$ python3 -q
>>> import numpy as np
>>> np.set_printoptions(precision=2, suppress=True, linewidth=140)
>>> def rnd(a):
...     return np.round(a, 2) + 0
... 
>>> A = np.load("data.npy")
>>> A
array([[5., 1., 0., 0.],
       [0., 5., 1., 0.],
       [0., 0., 5., 1.],
       [0., 0., 0., 5.]])
>>> ev, V = np.linalg.eig(A)
>>> rnd(np.sort(np.linalg.eigvals(A.T)))
array([5., 5., 5., 5.])
>>> Q, R = np.linalg.qr(A)
>>> np.allclose(R.T @ R, A.T @ A)
True
>>> np.trace(Q @ Q.T)
np.float64(4.0)
>>> np.abs(np.diag(R))
array([5., 5., 5., 5.])
>>> Q @ R
array([[5., 1., 0., 0.],
       [0., 5., 1., 0.],
       [0., 0., 5., 1.],
       [0., 0., 0., 5.]])
>>> rng = np.random.default_rng(180)
>>> F = np.triu(rng.random((3, 3)) < 0.8, 1).astype(int)
>>> F = F + F.T
>>> F
array([[0, 1, 1],
       [1, 0, 1],
       [1, 1, 0]])
>>> out = F + rng.integers(-2, 3, (3, 1)) @ rng.integers(-2, 3, (1, 3))
>>> out
array([[ 0, -3, -1],
       [ 1,  2,  2],
       [ 1,  5,  2]])
>>> np.linalg.matrix_rank(out - F, tol=1e-8)
np.int64(1)
>>> out - F
array([[ 0, -4, -2],
       [ 0,  2,  1],
       [ 0,  4,  2]])
>>> m1 = np.array([[1, -2, -1, -2, -2],
...     [-1, -2, -2, 0, -1],
...     [-2, 1, 1, -2, -2],
...     [0, 2, 2, -1, -1]])
>>> out = np.array([[5, -2], [3, -2], [5, -2], [-3, -1], [-3, -4]])
>>> np.einsum("ij,ij->i", m1, m1)
array([14, 10, 14, 10])
>>> np.einsum("ik,kj->ji", m1, out)
array([[  6, -18,  10,  22],
       [ 14,  14,  10,  -3]])
>>> out @ m1
Traceback (most recent call last):
  File "<python-input-24>", line 1, in <module>
    out @ m1
    ~~~~^~~~
ValueError: matmul: Input operand 1 has a mismatch in its core dimension 0, with gufunc signature (n?,k),(k,m?)->(n?,m?) (size 4 is different from 2)
>>> np.linalg.matrix_rank(np.vstack([m1, out.T]))
np.int64(5)
